% python3 -q
>>> import numpy as np
>>> import numpy.linalg as la
>>> np.set_printoptions(suppress=True, linewidth=200)
>>> E = np.array([[1.1, 5.0, 1.0, 0.0, 0.0, 2.0],
...     [3.0, 2.1, 5.0, 4.0, 3.0, 3.0],
...     [1.0, 0.0, 3.1, 1.0, 1.0, 2.0],
...     [4.0, 5.0, 0.0, 5.1, 4.0, 4.0],
...     [1.0, 2.0, 5.0, 1.0, 1.1, 0.0],
...     [1.0, 5.0, 1.0, 0.0, 0.0, 2.1]])
>>> Y = la.inv(E)
>>> print((np.abs(Y) > 1e-9).astype(int))
[[1 1 1 1 1 1]
 [1 1 1 1 1 1]
 [1 1 1 1 1 1]
 [1 1 1 1 1 1]
 [1 1 1 1 1 1]
 [1 1 1 1 1 1]]
>>> print(round(la.slogdet(E)[0], 2))
1.0
>>> print(np.allclose(Y, E.T))
False
>>> X = np.load("w.npy")
>>> print(X)
[[0 4 4 2 2 2 1 2 4 1]
 [1 0 4 4 2 2 2 1 2 4]
 [4 1 0 4 4 2 2 2 1 2]
 [2 4 1 0 4 4 2 2 2 1]
 [1 2 4 1 0 4 4 2 2 2]
 [2 1 2 4 1 0 4 4 2 2]
 [2 2 1 2 4 1 0 4 4 2]
 [2 2 2 1 2 4 1 0 4 4]
 [4 2 2 2 1 2 4 1 0 4]
 [4 4 2 2 2 1 2 4 1 0]]
>>> U, s, VT = la.svd(X)
>>> print(s.round(2) + 0)
[22.    6.98  6.98  5.57  5.57  2.5   2.5   1.4   1.4   0.  ]
>>> Y = U[:, :9] @ np.diag(s[:9]) @ VT[:9]
>>> print(round(la.norm(X - Y, 2), 2), round(s[9], 2))
0.0 0.0
>>> print(la.matrix_rank(Y))
9
>>> print(np.round(np.abs(X - Y).max(), 2))
0.0
>>> print(np.round(la.norm(X - Y) / la.norm(X), 2))
0.0
>>> print(Y.round(2) + 0)
[[0. 4. 4. 2. 2. 2. 1. 2. 4. 1.]
 [1. 0. 4. 4. 2. 2. 2. 1. 2. 4.]
 [4. 1. 0. 4. 4. 2. 2. 2. 1. 2.]
 [2. 4. 1. 0. 4. 4. 2. 2. 2. 1.]
 [1. 2. 4. 1. 0. 4. 4. 2. 2. 2.]
 [2. 1. 2. 4. 1. 0. 4. 4. 2. 2.]
 [2. 2. 1. 2. 4. 1. 0. 4. 4. 2.]
 [2. 2. 2. 1. 2. 4. 1. 0. 4. 4.]
 [4. 2. 2. 2. 1. 2. 4. 1. 0. 4.]
 [4. 4. 2. 2. 2. 1. 2. 4. 1. 0.]]
>>> print(np.allclose(X[:-1].T @ la.lstsq(X[:-1].T, X[-1])[0], X[-1]))
True
>>> print(np.unique(X.round(6), axis=0).shape)
(10, 10)
>>> A = np.loadtxt("x.csv", delimiter=",")
>>> print(A)
[[ 0.  0.  0.  0.  0.  5.]
 [ 0.  0.  0.  0.  0.  0.]
 [ 0.  0.  0.  0.  0.  3.]
 [-9.  0.  0. -8.  5.  0.]
 [ 0.  0. -4.  0.  0.  0.]
 [ 0.  4. -6.  0.  0.  0.]
 [ 0.  0.  0. -2.  5.  0.]
 [ 0.  0. -3.  8.  0.  0.]
 [ 0.  0. -6. -1.  0. -4.]
 [ 5.  8.  0.  0.  0. -1.]
 [ 2.  0.  0. -4.  0.  0.]
 [ 0.  0.  0.  0. -4.  0.]]
>>> Xs = A - A.mean(axis=0)
>>> U, s, VT = la.svd(Xs, full_matrices=False)
>>> print(np.round(Xs.mean(axis=0), 2) + 0)
[0. 0. 0. 0. 0. 0.]
>>> print((np.sign(U[:, 0]) == np.sign(U[0, 0])).astype(int))
[1 1 1 0 1 1 0 1 1 1 0 1]
>>> print(np.searchsorted(np.cumsum(s ** 2) / (s ** 2).sum(), 0.9) + 1)
4
>>> print(s.round(2))
[15.15  9.73  9.34  6.59  5.28  4.45]
>>> print(np.round(np.abs(VT[-1]), 2))
[0.43 0.23 0.55 0.26 0.27 0.56]
>>> print(np.round(VT[0] * np.sign(VT[0, np.abs(VT[0]).argmax()]), 2))
[ 0.57  0.2  -0.17  0.69 -0.36 -0.03]
>>> print(np.abs(U[:, 0]).argmax())
3
>>> print(np.round((s ** 2).sum() ** 2 / (s ** 4).sum(), 2))
3.49
>>> lab = A[:, 5] > np.median(A[:, 5])
>>> u = A[lab].mean(axis=0) - A[~lab].mean(axis=0)
>>> print(lab.astype(int))
[1 0 1 0 0 0 0 0 0 0 0 0]
>>> x0 = np.array([0, 1, 4, 5, -5, -3])
>>> print(A @ (2 * x0))
[ -30.    0.  -18. -130.  -32.  -40.  -70.   56.  -34.   22.  -40.   40.]
>>> print(A * x0)
[[  0.   0.   0.   0.  -0. -15.]
 [  0.   0.   0.   0.  -0.  -0.]
 [  0.   0.   0.   0.  -0.  -9.]
 [ -0.   0.   0. -40. -25.  -0.]
 [  0.   0. -16.   0.  -0.  -0.]
 [  0.   4. -24.   0.  -0.  -0.]
 [  0.   0.   0. -10. -25.  -0.]
 [  0.   0. -12.  40.  -0.  -0.]
 [  0.   0. -24.  -5.  -0.  12.]
 [  0.   8.   0.   0.  -0.   3.]
 [  0.   0.   0. -20.  -0.  -0.]
 [  0.   0.   0.   0.  20.  -0.]]
>>> rng = np.random.default_rng(97439)
>>> lab = rng.permutation(10)
>>> print(lab)
[8 3 1 6 2 5 0 4 9 7]
>>> Y = X[lab][:, lab]
>>> print(round(float(la.det(Y)), 2), round(la.det(X[lab]), 2))
-0.0 -0.0
>>> print(np.allclose(Y, X))
False
>>> print(np.trace(Y))
0
>>> M = np.load("dump.npy")
>>> print(M)
[[ 0  0  0  0  0]
 [ 1  0  0  0  0]
 [ 0 -2  0 -2  0]
 [ 0  0  0  0 -1]
 [ 0  0  0  3  0]]
>>> # null space of dimension 1
>>> U, s, VT = la.svd(M)
>>> V = VT[:(s > 1e-8).sum()]
>>> x0 = M[1] + 2 * M[3] + rng.integers(2) * np.eye(5)[1]
>>> print(x0)
[ 1.  1.  0.  0. -2.]
>>> print(np.allclose(V.T @ V @ x0, x0))
True
>>> print(np.round(V.T @ V, 2) + 0)
[[1. 0. 0. 0. 0.]
 [0. 1. 0. 0. 0.]
 [0. 0. 0. 0. 0.]
 [0. 0. 0. 1. 0.]
 [0. 0. 0. 0. 1.]]
>>> print(la.matrix_rank(np.vstack([M, x0])))
4
>>> print(np.round(np.diag(V.T @ V), 2))
[1. 1. 0. 1. 1.]
>>> K = np.loadtxt("layer0.csv", delimiter=",")
>>> print(K)
[[ 1. -2.  0.  0.  0.  0.  0.  0.  0.  0.  0.  0.  0.]
 [-2.  3. -2.  0.  0.  0.  0.  0.  0.  0.  0.  0.  0.]
 [ 0. -2.  0. -2.  0.  0.  0.  0.  0.  0.  0.  0.  0.]
 [ 0.  0. -2.  0. -2.  0.  0.  0.  0.  0.  0.  0.  0.]
 [ 0.  0.  0. -2.  3. -2.  0.  0.  0.  0.  0.  0.  0.]
 [ 0.  0.  0.  0. -2.  0. -2.  0.  0.  0.  0.  0.  0.]
 [ 0.  0.  0.  0.  0. -2.  1. -2.  0.  0.  0.  0.  0.]
 [ 0.  0.  0.  0.  0.  0. -2.  0. -2.  0.  0.  0.  0.]
 [ 0.  0.  0.  0.  0.  0.  0. -2.  3. -2.  0.  0.  0.]
 [ 0.  0.  0.  0.  0.  0.  0.  0. -2.  0. -2.  0.  0.]
 [ 0.  0.  0.  0.  0.  0.  0.  0.  0. -2.  2. -2.  0.]
 [ 0.  0.  0.  0.  0.  0.  0.  0.  0.  0. -2.  0. -2.]
 [ 0.  0.  0.  0.  0.  0.  0.  0.  0.  0.  0. -2.  3.]]
>>> # symmetric
>>> x0 = np.array([2, 2, 0, 3, 0, 1, 3, 3, 2, 3, 3, 0, 0])
>>> y = K @ x0
>>> print(y)
[ -2.   2. -10.   0.  -8.  -6.  -5. -10.  -6. -10.   0.  -6.   0.]
>>> print(np.round(la.solve(K, y + K[:, 5]), 2) + 0)
[2. 2. 0. 3. 0. 2. 3. 3. 2. 3. 3. 0. 0.]
>>> print(np.round(la.solve(K, 2 * y), 2) + 0)
[4. 4. 0. 6. 0. 2. 6. 6. 4. 6. 6. 0. 0.]
>>> print(np.round(la.solve(K, K[:, 8]), 2) + 0)
[0. 0. 0. 0. 0. 0. 0. 0. 1. 0. 0. 0. 0.]
